$ python3 -q
>>> import numpy as np
>>> from numpy import linalg as LA
>>> np.set_printoptions(precision=2, suppress=True, linewidth=100, floatmode="fixed")
>>> def rnd(a):
...     return np.round(a, 2) + 0
... 
>>> E = np.array([[1, 1, -3, -1],
...     [0, -2, 1, 5],
...     [0, -2, 1, 5],
...     [0, 0, 0, 0],
...     [0, 0, 0, 0],
...     [0, -2, 1, 5],
...     [1, -1, -2, 4],
...     [4, -5, 0, 2],
...     [-4, 1, -5, 2],
...     [-3, 2, -8, 1]])
>>> C2 = np.cov(E, rowvar=False)
>>> rnd(np.corrcoef(E[:, 2], E[:, 1])[0, 1])
np.float64(-0.72)
>>> np.argwhere(np.triu(np.abs(np.corrcoef(E.T)) > 0.8, 1))
array([], shape=(0, 2), dtype=int64)
>>> C2.shape
(4, 4)
>>> rnd(np.corrcoef(E.T))
array([[ 1.00, -0.77,  0.63,  0.05],
       [-0.77,  1.00, -0.72, -0.53],
       [ 0.63, -0.72,  1.00,  0.42],
       [ 0.05, -0.53,  0.42,  1.00]])
>>> rnd(LA.eigvalsh(C2)[::-1])
array([15.84,  4.93,  2.28,  0.41])
>>> np.median(E, axis=0)
array([ 0.00, -0.50,  0.00,  2.00])
>>> rnd(C2)
array([[ 4.77, -3.42,  4.17,  0.26],
       [-3.42,  4.18, -4.44, -2.51],
       [ 4.17, -4.44,  9.17,  2.94],
       [ 0.26, -2.51,  2.94,  5.34]])
>>> vals, vecs = LA.eigh(C2)
>>> rnd(vecs @ np.diag(vals) @ vecs.T)
array([[ 4.77, -3.42,  4.17,  0.26],
       [-3.42,  4.18, -4.44, -2.51],
       [ 4.17, -4.44,  9.17,  2.94],
       [ 0.26, -2.51,  2.94,  5.34]])
>>> rnd(vecs.T @ C2 @ vecs)
array([[ 0.41,  0.00,  0.00,  0.00],
       [ 0.00,  2.28,  0.00,  0.00],
       [ 0.00,  0.00,  4.93,  0.00],
       [ 0.00,  0.00,  0.00, 15.84]])
>>> np.abs(vecs[:, -1]).round(6).argmax()
np.int64(2)
>>> rnd(vals.sum()), rnd(np.trace(C2))
(np.float64(23.46), np.float64(23.46))
>>> np.unique(vals.round(6) + 0, return_counts=True)[1]
array([1, 1, 1, 1])
>>> (vals > 1e-8).sum(), (vals < -1e-8).sum()
(np.int64(4), np.int64(0))
>>> print(rnd(vecs.T @ vecs))
[[1.00 0.00 0.00 0.00]
 [0.00 1.00 0.00 0.00]
 [0.00 0.00 1.00 0.00]
 [0.00 0.00 0.00 1.00]]
>>> rnd(LA.eigvalsh(C2 @ C2))
array([  0.16,   5.20,  24.33, 250.80])
>>> rnd(np.abs(vecs[:, -1]))
array([0.42, 0.46, 0.71, 0.32])
>>> lab = E[:, 3] > np.median(E[:, 3])
>>> r0 = E[lab].mean(axis=0) - E[~lab].mean(axis=0)
>>> (((E - E.mean(axis=0)) @ r0 > 0) == lab).mean()
np.float64(0.9)
>>> np.argsort(-np.abs(r0).round(6), kind="stable")
array([3, 2, 1, 0])
>>> cen = (E - E.mean(axis=0)) / E.std(axis=0)
>>> rnd(cen.std(axis=0))
array([1.00, 1.00, 1.00, 1.00])
>>> b = LA.lstsq(np.delete(cen, 1, axis=1), cen[:, 1])[0]
>>> rnd(1 - np.var(cen[:, 1] - np.delete(cen, 1, axis=1) @ b))
np.float64(0.84)
>>> P = E @ LA.solve(E.T @ E, E.T)
>>> rnd(LA.eigvalsh(P))
array([0.00, 0.00, 0.00, 0.00, 0.00, 0.00, 1.00, 1.00, 1.00, 1.00])
>>> rnd(P @ E[:, 3])
array([-1.00,  5.00,  5.00,  0.00,  0.00,  5.00,  4.00,  2.00,  2.00,  1.00])
>>> print(rnd(P))
[[ 0.44 -0.11 -0.11  0.00  0.00 -0.11  0.33  0.00 -0.22  0.22]
 [-0.11  0.28  0.28  0.00  0.00  0.28  0.17  0.00  0.06 -0.06]
 [-0.11  0.28  0.28  0.00  0.00  0.28  0.17  0.00  0.06 -0.06]
 [ 0.00  0.00  0.00  0.00  0.00  0.00  0.00  0.00  0.00  0.00]
 [ 0.00  0.00  0.00  0.00  0.00  0.00  0.00  0.00  0.00  0.00]
 [-0.11  0.28  0.28  0.00  0.00  0.28  0.17  0.00  0.06 -0.06]
 [ 0.33  0.17  0.17  0.00  0.00  0.17  0.50  0.00 -0.17  0.17]
 [ 0.00  0.00  0.00  0.00  0.00  0.00  0.00  1.00  0.00  0.00]
 [-0.22  0.06  0.06  0.00  0.00  0.06 -0.17  0.00  0.61  0.39]
 [ 0.22 -0.06 -0.06  0.00  0.00 -0.06  0.17  0.00  0.39  0.61]]
>>> J = np.loadtxt("run10.csv", delimiter=",")
>>> J
array([[ 3.61, -8.04,  3.32, -1.74],
       [-1.50,  2.31, -1.54,  0.08],
       [-2.77,  3.85, -3.06,  0.16],
       [ 2.11, -3.40,  2.17, -0.42],
       [-0.64,  2.89, -0.03,  1.05],
       [-2.42,  5.63, -2.20,  1.43],
       [-1.66,  4.30, -1.40,  1.08],
       [ 1.55, -3.13,  1.61, -0.83],
       [ 0.37, -1.29,  0.50, -0.68],
       [-3.50,  8.48, -3.09,  2.27],
       [-2.73,  3.86, -3.11,  0.47],
       [-1.12,  3.05, -0.71,  0.73],
       [-1.97,  4.95, -1.84,  1.62],
       [-0.04, -0.17, -0.03, -0.07],
       [ 0.12,  0.89,  0.28,  0.56],
       [-0.06, -0.32,  0.11, -0.46],
       [ 0.96, -3.88,  0.63, -1.66],
       [-0.08,  2.44,  0.50,  1.37],
       [-1.62,  3.07, -1.55,  0.57],
       [-0.55,  3.95, -0.21,  2.02],
       [ 0.15, -3.09, -0.01, -2.15],
       [ 2.03, -5.03,  2.06, -1.52],
       [ 1.68, -2.92,  1.64, -0.29],
       [-0.30,  0.64, -0.56,  0.43],
       [-0.01,  0.05,  0.08, -0.16],
       [ 0.93, -1.81,  0.74, -0.13]])
>>> D = LA.norm(E[:, None] - E[None], axis=-1)
>>> print(D[1].round(6).argsort(kind="stable")[:4])
[1 2 5 6]
>>> rnd(LA.norm(E - E.mean(axis=0), axis=1))
array([4.19, 3.87, 3.87, 2.86, 2.86, 3.87, 2.10, 6.07, 5.55, 7.76])
>>> print(D.mean(axis=1).argmax())
9
>>> rnd(LA.norm(E, axis=1))
array([3.46, 5.48, 5.48, 0.00, 0.00, 5.48, 4.69, 6.71, 6.78, 8.83])
>>> rnd(D[1])
array([ 7.87,  0.00,  0.00,  5.48,  5.48,  0.00,  3.46,  5.92,  8.37, 11.05])
>>> cen = (J - J.mean(axis=0)) / J.std(axis=0)
>>> np.argwhere(np.abs(cen) > 2)
array([[ 0,  0],
       [ 0,  1],
       [ 0,  2],
       [ 9,  1],
       [20,  3]])
>>> b = LA.lstsq(np.delete(cen, 3, axis=1), cen[:, 3])[0]
>>> rnd(1 - np.var(cen[:, 3] - np.delete(cen, 3, axis=1) @ b))
np.float64(0.99)
>>> np.abs(b).argmax()
np.int64(0)
>>> C2 = np.cov(J, rowvar=False)
>>> rnd(np.corrcoef(J.T))
array([[ 1.00, -0.94,  0.99, -0.71],
       [-0.94,  1.00, -0.89,  0.90],
       [ 0.99, -0.89,  1.00, -0.63],
       [-0.71,  0.90, -0.63,  1.00]])
>>> np.argwhere(np.triu(np.abs(np.corrcoef(J.T)) > 0.8, 1))
array([[0, 1],
       [0, 2],
       [1, 2],
       [1, 3]])
>>> rnd(C2)
array([[ 2.94, -6.20,  2.83, -1.41],
       [-6.20, 14.78, -5.71,  4.00],
       [ 2.83, -5.71,  2.80, -1.21],
       [-1.41,  4.00, -1.21,  1.34]])
>>> print(C2.shape)
(4, 4)
>>> rnd(np.polyfit(J[:, 2], J[:, 0], 1))
array([ 1.01, -0.07])
>>> np.argsort(-J.std(axis=0).round(6), kind="stable")
array([1, 0, 2, 3])
>>> P = J @ LA.solve(J.T @ J, J.T)
>>> rnd(P @ J[:, 0])
array([ 3.61, -1.50, -2.77,  2.11, -0.64, -2.42, -1.66,  1.55,  0.37, -3.50, -2.73, -1.12, -1.97,
       -0.04,  0.12, -0.06,  0.96, -0.08, -1.62, -0.55,  0.15,  2.03,  1.68, -0.30, -0.01,  0.93])
>>> np.allclose(P @ P, P)
True
>>> rnd(LA.eigvalsh(P))
array([0.00, 0.00, 0.00, 0.00, 0.00, 0.00, 0.00, 0.00, 0.00, 0.00, 0.00, 0.00, 0.00, 0.00, 0.00,
       0.00, 0.00, 0.00, 0.00, 0.00, 0.00, 0.00, 1.00, 1.00, 1.00, 1.00])
>>> rnd(np.trace(P))
np.float64(4.0)
>>> rnd(np.diag(P))
array([0.30, 0.07, 0.21, 0.12, 0.28, 0.09, 0.14, 0.08, 0.09, 0.20, 0.36, 0.12, 0.14, 0.06, 0.08,
       0.09, 0.11, 0.26, 0.07, 0.24, 0.35, 0.21, 0.07, 0.11, 0.06, 0.07])
>>> D = LA.norm(J[:, None] - J[None], axis=-1)
>>> D.mean(axis=1).argmax()
np.int64(0)
>>> np.unravel_index(D.round(6).argmax(), D.shape)
(np.int64(0), np.int64(9))
>>> feats = np.load("block2.npy")
>>> feats
array([[1, 1, 0, 0, 0, 0],
       [1, 0, 0, 1, 0, 2],
       [2, 1, 1, 1, 0, 2],
       [0, 0, 0, 2, 1, 1],
       [0, 1, 1, 0, 0, 2],
       [2, 1, 2, 2, 1, 0]])
>>> rng = np.random.default_rng(6287)
>>> lab = rng.permutation(6)
>>> lab
array([3, 2, 5, 0, 1, 4])
>>> A2 = feats[lab][:, lab]
>>> rnd(LA.det(A2)), rnd(LA.det(feats[lab]))
(np.float64(1.0), np.float64(1.0))
>>> A2
array([[2, 0, 1, 0, 0, 1],
       [1, 1, 2, 2, 1, 0],
       [2, 2, 0, 2, 1, 1],
       [0, 0, 0, 1, 1, 0],
       [1, 0, 2, 1, 0, 0],
       [0, 1, 2, 0, 1, 0]])
>>> np.trace(A2)
np.int64(4)
>>> np.diag(A2)
array([2, 1, 0, 1, 0, 0])
>>> print(np.allclose(A2, feats))
False
>>> x = np.array([0, 0, 0, -1, -1, 0])
>>> feats @ x
array([ 0, -1, -1, -3,  0, -3])
>>> np.sign((feats @ x).round(6))
array([ 0, -1, -1, -1,  0, -1])
>>> feats @ np.ones(6)
array([2.00, 4.00, 7.00, 4.00, 4.00, 8.00])
>>> feats * x
array([[ 0,  0,  0,  0,  0,  0],
       [ 0,  0,  0, -1,  0,  0],
       [ 0,  0,  0, -1,  0,  0],
       [ 0,  0,  0, -2, -1,  0],
       [ 0,  0,  0,  0,  0,  0],
       [ 0,  0,  0, -2, -1,  0]])
>>> np.einsum("ij,j->i", feats, x)
array([ 0, -1, -1, -3,  0, -3])
>>> feats @ np.eye(6)[3]
array([0.00, 1.00, 1.00, 2.00, 0.00, 2.00])
>>> print(feats @ (2 * x))
[ 0 -2 -2 -6  0 -6]
>>> O, Rm = LA.qr(feats)
>>> np.allclose(Rm.T @ Rm, feats.T @ feats)
True
>>> rnd(abs(Rm[0, 0])), rnd(LA.norm(feats[:, 0]))
(np.float64(3.16), np.float64(3.16))
>>> print(rnd(np.abs(np.diag(Rm))))
[3.16 1.22 1.32 2.05 0.45 0.21]
>>> O.shape, Rm.shape
((6, 6), (6, 6))
>>> rnd(np.trace(O @ O.T))
np.float64(6.0)
>>> r0 = np.array([2, -1, 2])
>>> print(np.polyval(r0, feats[3]))
[2 2 2 8 3 3]
>>> print(np.array([np.convolve(row, r0, "same") for row in feats]))
[[ 1  1  2  0  0  0]
 [-1  2  2 -1  6 -2]
 [ 0  5  3  1  6 -2]
 [ 0  0  4  0  5  1]
 [ 2  1  1  2  4 -2]
 [ 0  7  4  4  3  2]]
>>> x = np.array([-3, -3, -3, 3, 2, 2])
>>> h1 = np.maximum(feats @ x, 0)
>>> np.flatnonzero(h1 > 1e-9)
array([1, 3])
>>> np.maximum(feats @ (3 * x), 0)
array([ 0, 12,  0, 30,  0,  0])
>>> t = rng.uniform(0, 2 * np.pi, 22)
>>> O, _ = LA.qr(np.array([[-0.5, -1.4], [-0.1, 0.3], [-0.7, -0.9], [0.6, -1.8]]))
>>> F = 3 * np.c_[np.cos(t), np.sin(t)] @ O.T
>>> print(rnd(F))
[[ 1.93  0.11  2.20 -0.67]
 [-1.72 -0.20 -2.14  1.20]
 [ 1.15 -0.45  0.36  2.71]
 [-1.77 -0.18 -2.16  1.08]
 [ 2.04  0.04  2.19 -0.27]
 [ 1.86 -0.32  1.34  1.91]
 [ 1.41  0.29  1.99 -1.73]
 [ 1.86  0.14  2.19 -0.85]
 [ 0.36  0.45  1.19 -2.69]
 [ 0.83  0.40  1.58 -2.38]
 [-0.57  0.48  0.29 -2.89]
 [-1.46 -0.28 -2.02  1.65]
 [-1.47 -0.27 -2.02  1.63]
 [ 2.13 -0.10  2.02  0.60]
 [-1.97  0.27 -1.54 -1.64]
 [ 2.04 -0.23  1.70  1.37]
 [ 0.90  0.39  1.64 -2.32]
 [-2.06 -0.02 -2.17  0.13]
 [ 1.16 -0.45  0.38  2.70]
 [ 2.13 -0.07  2.07  0.43]
 [-0.37  0.48  0.50 -2.90]
 [-0.18  0.48  0.69 -2.87]]
>>> np.unique(F.round(6), axis=0).shape
(22, 4)
>>> np.allclose(F[:-1].T @ LA.lstsq(F[:-1].T, F[-1])[0], F[-1])
True
>>> data = np.loadtxt("out17.csv", delimiter=",")
>>> data
array([[ 8.00,  2.00,  0.00, 10.00],
       [ 2.00,  5.00,  7.00, 25.00],
       [ 1.00,  5.00,  9.00, 25.00]])
>>> LA.norm(data, axis=1).argmax()
np.int64(2)
>>> rnd(LA.norm(data[0] - data[1]))
np.float64(17.86)
>>> print(rnd(LA.norm(data) ** 2 / LA.norm(data, 2) ** 2))
1.04
>>> X = np.load("case12.npy")
>>> X
array([[0, 0, 1],
       [0, 0, 0],
       [1, 0, 0]])
>>> r0, v = J[8], J[1]
>>> rnd(r0 @ v)
np.float64(-4.36)
>>> pr = (r0 @ v) / (r0 @ r0) * r0
>>> LA.matrix_rank(np.outer(r0, v))
np.int64(1)
>>> rnd(pr)
array([-0.64,  2.24, -0.87,  1.18])
>>> W0 = np.load("w.npy")
>>> print(rnd(W0))
[[-30.19 -18.25  -3.01  33.93]
 [-25.13 -15.01  -3.74  28.63]
 [-22.62 -13.40  -4.03  25.97]
 [ -5.67  -2.80  -3.93   7.62]
 [ -3.84  -1.72  -3.43   5.51]
 [ -0.34   0.07  -1.10   0.93]
 [ -0.25   0.09  -0.95   0.77]
 [ -0.06   0.09  -0.43   0.31]
 [ -0.07  -0.22   0.42  -0.27]
 [ -0.11  -0.29   0.49  -0.32]
 [ -0.32  -0.64   0.58  -0.54]
 [ -0.32  -0.66   0.57  -0.55]
 [ -0.34  -1.07  -0.78  -1.34]
 [  0.45  -0.82  -3.20  -2.69]
 [  3.39   0.76  -9.03  -6.40]
 [  4.17   1.22 -10.35  -7.31]]
>>> t3 = np.stack([W0, 4 * W0, W0[::-1]])
>>> rnd(np.einsum("bij,cij->bc", t3, t3))
array([[ 5993.49, 23973.95, -1347.63],
       [23973.95, 95895.80, -5390.53],
       [-1347.63, -5390.53,  5993.49]])
>>> t3.shape
(3, 16, 4)
>>> LA.matrix_rank(t3)
array([3, 3, 3])
>>> print(LA.matrix_rank(t3.reshape(3, -1)))
2
>>> cen = W0 - W0.mean(axis=0)
>>> U, s, Vh = LA.svd(cen, full_matrices=False)
>>> rnd(Vh[0] * np.sign(Vh[0, np.abs(Vh[0]).argmax()]))
array([-0.61, -0.35, -0.01,  0.71])
>>> np.abs(Vh[0]).argmax()
np.int64(3)
>>> rnd(s ** 2 / (s ** 2).sum())
array([0.96, 0.03, 0.00, 0.00])
>>> rnd(cen.mean(axis=0))
array([0.00, 0.00, 0.00, 0.00])
>>> rnd(s)
array([68.38, 12.81,  3.76,  0.00])
>>> rnd((s ** 2).sum() ** 2 / (s ** 4).sum())
np.float64(1.08)
>>> print(rnd(LA.norm(W0, axis=1)))
[49.04 41.12 37.17 10.66  7.73  1.48  1.25  0.54  0.55  0.67  1.07  1.08  1.91  4.28 11.60 13.40]
>>> rnd(LA.norm(W0, "nuc"))
np.float64(95.48)
>>> rnd(LA.norm(W0) ** 2 / LA.norm(W0, 2) ** 2)
np.float64(1.05)
>>> rnd(LA.norm(W0, 2))
np.float64(75.65)
>>> print(rnd(LA.norm(W0[7], 1)), rnd(LA.norm(W0[7], np.inf)))
0.89 0.43
>>> print(rnd(LA.norm(W0, 1)), rnd(LA.norm(W0, np.inf)))
123.1 85.38
>>> rnd(W0[7] @ W0[12])
np.float64(-0.16)
>>> rnd(LA.norm(W0, axis=0))
array([46.16, 27.45, 16.42, 53.29])
>>> cen = W0 - W0.mean(axis=0)
>>> vecs = LA.svd(cen)[2][:3]
>>> A2 = cen - cen @ vecs.T @ vecs
>>> rnd(np.cov(cen @ vecs.T, rowvar=False))
array([[311.72,   0.00,   0.00],
       [  0.00,  10.94,   0.00],
       [  0.00,   0.00,   0.94]])
>>> rnd(LA.norm(A2) / LA.norm(cen))
np.float64(0.0)
>>> mat = np.array([[177, 7, -47, 139, 11, -37],
...     [7, 340, -91, -9, 62, -3],
...     [-47, -91, 249, 76, -4, 192],
...     [139, -9, 76, 262, 4, 36],
...     [11, 62, -4, 4, 21, 4],
...     [-37, -3, 192, 36, 4, 253]])
>>> mat
array([[177,   7, -47, 139,  11, -37],
       [  7, 340, -91,  -9,  62,  -3],
       [-47, -91, 249,  76,  -4, 192],
       [139,  -9,  76, 262,   4,  36],
       [ 11,  62,  -4,   4,  21,   4],
       [-37,  -3, 192,  36,   4, 253]])
>>> vals, vecs = LA.eigh(mat)
>>> x = np.array([3, -1, -2, 1, 2, -2])
>>> (np.sign(vecs[:, -1].round(6)) == np.sign(vecs[0, -1].round(6))).astype(int)
array([1, 1, 0, 0, 1, 0])
>>> np.abs(mat).sum(axis=1).max(), rnd(np.abs(vals).max())
(np.int64(659), np.float64(503.75))
>>> rnd(LA.eigvalsh(mat[1:, 1:]))
array([  8.00,  42.60, 236.09, 335.20, 503.10])
>>> rnd(x @ mat @ x / (x @ x)), rnd(vals[0]), rnd(vals[-1])
(np.float64(292.04), np.float64(5.01), np.float64(503.75))
>>> x = np.ones(6)
>>> for _ in range(7):
...     x = mat @ x
...     x /= LA.norm(x)
...     print(round(x @ mat @ x, 2))
... 
399.61
426.39
452.58
473.28
486.9
494.83
499.14
>>> print(rnd(LA.eigvalsh(mat)[-1]))
503.75
>>> rnd(x)
array([ 0.03, -0.31,  0.65,  0.39, -0.03,  0.57])
